$ python -q
>>> import numpy as np
>>> import numpy.linalg as la
>>> np.set_printoptions(precision=4, suppress=True, linewidth=140)
>>> def rnd(a):
...     return np.round(a, 4) + 0
... 
>>> q, _ = la.qr(np.array([[0.3, 0.6, 0.3, 0.4, -0.6, -1.1],
...     [-0.2, -1.4, -0.1, -0.2, 0.0, 0.4],
...     [0.9, -0.1, -1.4, -0.1, 0.5, -0.9],
...     [-0.7, -0.1, -0.5, 0.3, 0.2, -0.2],
...     [-0.1, -0.8, -0.6, 0.7, 0.8, -0.1],
...     [0.3, 0.2, 0.7, 1.4, 1.0, 0.0]]))
>>> vals = np.array([0, -5, 5, 1, 1, 5])
>>> data = q @ np.diag(vals) @ q.T
>>> rnd(data)
array([[ 0.4858,  1.5402,  0.0143, -0.2945,  0.7593,  0.0641],
       [ 1.5402, -1.8361, -1.4235,  0.4352, -3.4405,  1.3746],
       [ 0.0143, -1.4235,  1.6446,  2.2792, -0.9718, -0.9027],
       [-0.2945,  0.4352,  2.2792,  2.6133, -0.6538, -0.3732],
       [ 0.7593, -3.4405, -0.9718, -0.6538,  1.7615, -1.0761],
       [ 0.0641,  1.3746, -0.9027, -0.3732, -1.0761,  2.3309]])
>>> np.unique(data.round(6), axis=0).shape
(6, 6)
>>> rnd(data @ la.pinv(data) @ data)
array([[ 0.4858,  1.5402,  0.0143, -0.2945,  0.7593,  0.0641],
       [ 1.5402, -1.8361, -1.4235,  0.4352, -3.4405,  1.3746],
       [ 0.0143, -1.4235,  1.6446,  2.2792, -0.9718, -0.9027],
       [-0.2945,  0.4352,  2.2792,  2.6133, -0.6538, -0.3732],
       [ 0.7593, -3.4405, -0.9718, -0.6538,  1.7615, -1.0761],
       [ 0.0641,  1.3746, -0.9027, -0.3732, -1.0761,  2.3309]])
>>> np.count_nonzero(data)
np.int64(36)
>>> rnd(la.norm(data))
np.float64(8.775)
>>> np.zeros(6, 6)
Traceback (most recent call last):
  File "<python-input-12>", line 1, in <module>
    np.zeros(6, 6)
    ~~~~~~~~^^^^^^
TypeError: Cannot interpret '6' as a data type
>>> rnd(data.sum(axis=0))
array([ 2.5692, -3.3501,  0.6401,  4.0061, -3.6214,  1.4177])
>>> rnd(data.sum(axis=1))
array([ 2.5692, -3.3501,  0.6401,  4.0061, -3.6214,  1.4177])
>>> def softmax(z):
...     e = np.exp(z - z.max(axis=-1, keepdims=True))
...     return e / e.sum(axis=-1, keepdims=True)
... 
>>> rnd(softmax(10 * data[1]))
array([0.8396, 0.    , 0.    , 0.    , 0.    , 0.1604])
>>> rnd(softmax(data[1]))
array([0.4403, 0.015 , 0.0227, 0.1458, 0.003 , 0.3731])
>>> scores = data @ data.T / np.sqrt(6)
>>> rnd(softmax(scores)[1] @ data)
array([ 1.5369, -1.8315, -1.4206,  0.435 , -3.4344,  1.374 ])
>>> softmax(scores).round(6).argmax(axis=1)
array([0, 1, 2, 3, 4, 5])
